$ ipython --no-banner

In [1]: import numpy as np

In [2]: import numpy.linalg as la

In [3]: np.set_printoptions(precision=1, suppress=True, linewidth=200, sign=" ")

In [4]: m1 = np.loadtxt("a.csv", delimiter=",")

In [5]: m1
Out[5]: 
array([[ 28.1,  -5.4,  19.6],
       [ 21.5,  -4.5,  15.4],
       [ 20.1,  -4.2,  14.5],
       [ 15.8,  -3.6,  11.8],
       [ 11. ,  -3. ,   8.6],
       [  8. ,  -2.6,   6.7],
       [  4.8,  -2.1,   4.6],
       [  4.7,  -2.1,   4.5],
       [  4. ,  -2. ,   4. ],
       [  3.8,  -2. ,   3.8],
       [  3.4,  -1.9,   3.6],
       [  1.9,  -1.6,   2.5],
       [  1.3,  -1.5,   2. ],
       [  1.2,  -1.5,   1.9],
       [  0. ,  -1.1,   0.9],
       [ -0.2,  -0.4,   0.2],
       [  0.1,   0.2,  -0.1],
       [  0.2,   0.3,  -0.1],
       [  0.8,   1.1,  -0.3],
       [  1.5,   2.4,  -0.6],
       [  1.5,   2.4,  -0.6],
       [  1.6,   2.8,  -0.7],
       [  1.7,   2.8,  -0.7],
       [  2. ,   4.8,  -1.4],
       [  2. ,   5.3,  -1.7],
       [  1.3,   8.8,  -3.6],
       [ -3.4,  16.7,  -9.4],
       [ -7.5,  21.5, -13.5]])

In [6]: Xs = (m1 - m1.mean(axis=0)) / m1.std(axis=0)

In [7]: Xs.std(axis=0)
Out[7]: array([ 1.,  1.,  1.])

In [8]: np.argwhere(np.abs(Xs) > 2)
Out[8]: 
array([[  0,   0],
       [  0,   2],
       [  1,   0],
       [  2,   0],
       [ 26,   1],
       [ 27,   1],
       [ 27,   2]])

In [9]: coef = la.lstsq(np.delete(Xs, 2, axis=1), Xs[:, 2])[0]

In [10]: np.abs(coef).argmax()
Out[10]: np.int64(0)

In [11]: coef
Out[11]: array([ 0.7, -0.4])

In [12]: round(float(1 - np.var(Xs[:, 2] - np.delete(Xs, 2, axis=1) @ coef)), 1)
Out[12]: 1.0
